$ ipython --no-banner

In [1]: import numpy as np

In [2]: np.set_printoptions(precision=2, suppress=True, linewidth=140, legacy="1.25")

In [3]: feats = np.load("run11.npy")

In [4]: print(feats)
[[ -0.72  -3.35   7.2    1.66]
 [  2.27  -2.83   1.32   0.41]
 [  0.86   3.79  13.19  -1.03]
 [ -0.36  -0.36 -22.19   1.81]
 [ -6.61   3.26  -5.51   0.03]
 [ -4.95   1.16   5.35  -0.97]
 [ -8.56   1.41  -6.3    0.19]
 [  5.35  -0.88  -3.45   0.54]
 [  0.13   0.29 -17.51  -2.71]
 [  2.25   2.68  15.94  -0.56]
 [  8.48   0.29   8.29   1.72]
 [  2.14   0.59 -16.58   1.93]
 [  5.98   1.33   9.05  -0.2 ]
 [ -5.72  -1.44  -9.19  -0.09]
 [ -2.17   0.34  -1.46   0.66]
 [  0.98  -1.2    1.3   -0.03]
 [  2.79  -3.06 -17.79   0.53]
 [ -2.58   0.5    8.07   2.06]
 [  5.88   1.34   1.05   0.23]
 [  1.34   0.84 -12.54   0.72]
 [  2.7    3.54  11.46   1.05]
 [  6.18   0.38   6.06   0.32]
 [ -0.05  -4.57  17.79  -1.61]
 [  1.51   0.84 -16.25  -0.12]
 [ -7.52   5.07  -4.83  -1.05]
 [  0.47   2.27   7.32  -0.83]
 [  0.03  -1.76  -8.94   0.14]
 [  9.82  -0.71  -1.55  -0.77]
 [  7.31   2.27  -2.05   1.83]
 [  4.48   3.97  -2.54  -1.77]
 [ -0.01   0.11  -8.26   1.48]
 [ -0.58  -5.23  -3.03   0.45]
 [ -3.13   3.82  18.08  -1.82]
 [  2.2   -0.05   8.96  -0.02]
 [ -8.43   2.2    6.5    0.66]
 [ -0.44  -1.36  21.11   0.23]
 [ -9.19   1.84  -1.32  -0.42]
 [  1.17  -0.82 -11.66   0.47]
 [  7.93  -1.02  -3.24   0.9 ]
 [ -3.72   3.06  11.87   2.27]
 [  2.72  -1.58  10.93   0.11]
 [ -4.52   3.23   8.68  -0.37]
 [ -7.07  -0.49 -10.95   0.28]
 [  0.71   2.88  -8.88  -0.85]
 [ -7.62  -1.46   2.    -0.42]]

In [5]: Xs = feats - feats.mean(axis=0)

In [6]: left, sig, VT = np.linalg.svd(Xs, full_matrices=False)

In [7]: np.searchsorted(np.cumsum(sig ** 2) / (sig ** 2).sum(), 0.9) + 1
Out[7]: 2

In [8]: sig ** 2 / (sig ** 2).sum()
Out[8]: array([0.79, 0.17, 0.04, 0.01])

In [9]: print(sig)
[70.92 32.44 15.06  7.09]

In [10]: np.abs(left[:, 0]).argmax()
Out[10]: 3

In [11]: print(np.linalg.matrix_rank(Xs))
4

In [12]: VT[0] * np.sign(VT[0, np.abs(VT[0]).argmax()])
Out[12]: array([ 0.02,  0.03,  1.  , -0.01])

In [13]: t = np.radians(79)

In [14]: R = np.eye(4)

In [15]: R[3, 3] = R[2, 2] = np.cos(t)

In [16]: R[3, 2], R[2, 3] = -np.sin(t), np.sin(t)

In [17]: R
Out[17]: 
array([[ 1.  ,  0.  ,  0.  ,  0.  ],
       [ 0.  ,  1.  ,  0.  ,  0.  ],
       [ 0.  ,  0.  ,  0.19,  0.98],
       [ 0.  ,  0.  , -0.98,  0.19]])

In [18]: out = feats @ R.T

In [19]: round(np.linalg.det(R), 2), round(np.trace(R), 2)
Out[19]: (1.0, 2.38)

In [20]: print(np.allclose(np.linalg.norm(feats, axis=1), np.linalg.norm(out, axis=1)))
True

In [21]: np.abs(out - feats).max(axis=0)
Out[21]: array([ 0.  ,  0.  , 19.73, 20.91])

In [22]: lab = feats[:, 1] > np.median(feats[:, 1])

In [23]: f = feats[lab].mean(axis=0) - feats[~lab].mean(axis=0)

In [24]: np.argsort(-np.abs(f).round(6), kind="stable")
Out[24]: array([1, 2, 0, 3])

In [25]: ((feats - feats.mean(axis=0)) @ f > 0).astype(int)
Out[25]: 
array([1, 0, 1, 0, 1, 1, 1, 0, 0, 1, 1, 0, 1, 0, 0, 0, 0, 1, 0, 0, 1, 1, 1, 0, 1, 1, 0, 0, 0, 0, 0, 0, 1, 1, 1, 1, 1, 0, 0, 1, 1, 1, 0, 0,
       1])

In [26]: arr = np.load("w.npy")

In [27]: arr
Out[27]: 
array([[ 0, -4, -7,  3, -7,  1, -1,  0],
       [ 9,  1,  7, -6,  4, -4,  4,  9],
       [-1,  3, -4,  4, -1,  2,  0, -3],
       [-8, -1,  3, -9,  0, -8, -4, -6],
       [-5,  0,  7,  1,  5,  1,  3,  2],
       [ 3, -4, -9,  1, -9, -1,  3,  0],
       [-7, -1,  4,  2, -5,  9,  9, -4],
       [ 1, -1,  0, -2,  7, -9, -8, -4],
       [-8, -2, -9,  9, -7,  4,  2,  2],
       [ 4,  5, -9,  2, -2, -4,  0, -2],
       [ 4, -3, -1, -8,  0,  1, -3, -9],
       [18, -2,  7, -9,  1, -7,  7, 18]])

In [28]: hat = arr @ np.linalg.solve(arr.T @ arr, arr.T)

In [29]: np.diag(hat)
Out[29]: array([0.43, 0.27, 0.18, 0.98, 0.59, 0.6 , 0.83, 0.84, 0.8 , 0.79, 0.96, 0.73])

In [30]: np.round(np.linalg.eigvalsh(hat), 2) + 0
Out[30]: array([0., 0., 0., 0., 1., 1., 1., 1., 1., 1., 1., 1.])

In [31]: np.allclose(hat @ hat, hat)
Out[31]: True

In [32]: hat @ arr[:, 5]
Out[32]: array([ 1., -4.,  2., -8.,  1., -1.,  9., -9.,  4., -4.,  1., -7.])

In [33]: np.linalg.matrix_rank(np.eye(12) - hat)
Out[33]: 4

In [34]: t = np.radians(90)

In [35]: R = np.eye(8)

In [36]: R[4, 4] = R[6, 6] = np.cos(t)

In [37]: R[4, 6], R[6, 4] = -np.sin(t), np.sin(t)

In [38]: R.round(2) + 0
Out[38]: 
array([[ 1.,  0.,  0.,  0.,  0.,  0.,  0.,  0.],
       [ 0.,  1.,  0.,  0.,  0.,  0.,  0.,  0.],
       [ 0.,  0.,  1.,  0.,  0.,  0.,  0.,  0.],
       [ 0.,  0.,  0.,  1.,  0.,  0.,  0.,  0.],
       [ 0.,  0.,  0.,  0.,  0.,  0., -1.,  0.],
       [ 0.,  0.,  0.,  0.,  0.,  1.,  0.,  0.],
       [ 0.,  0.,  0.,  0.,  1.,  0.,  0.,  0.],
       [ 0.,  0.,  0.,  0.,  0.,  0.,  0.,  1.]])

In [39]: out = arr @ R.T

In [40]: np.linalg.svd(arr, compute_uv=False), np.linalg.svd(out, compute_uv=False)
Out[40]: 
(array([37.53, 26.39, 22.34, 15.14, 11.97,  8.13,  4.05,  2.21]),
 array([37.53, 26.39, 22.34, 15.14, 11.97,  8.13,  4.05,  2.21]))

In [41]: np.round(np.linalg.det(R), 2), np.trace(R)
Out[41]: (1.0, 6.0)

In [42]: out.round(2) + 0
Out[42]: 
array([[ 0., -4., -7.,  3.,  1.,  1., -7.,  0.],
       [ 9.,  1.,  7., -6., -4., -4.,  4.,  9.],
       [-1.,  3., -4.,  4.,  0.,  2., -1., -3.],
       [-8., -1.,  3., -9.,  4., -8.,  0., -6.],
       [-5.,  0.,  7.,  1., -3.,  1.,  5.,  2.],
       [ 3., -4., -9.,  1., -3., -1., -9.,  0.],
       [-7., -1.,  4.,  2., -9.,  9., -5., -4.],
       [ 1., -1.,  0., -2.,  8., -9.,  7., -4.],
       [-8., -2., -9.,  9., -2.,  4., -7.,  2.],
       [ 4.,  5., -9.,  2.,  0., -4., -2., -2.],
       [ 4., -3., -1., -8.,  3.,  1.,  0., -9.],
       [18., -2.,  7., -9., -7., -7.,  1., 18.]])

In [43]: np.abs(out - arr).max(axis=0)
Out[43]: array([ 0.,  0.,  0.,  0.,  8.,  0., 15.,  0.])
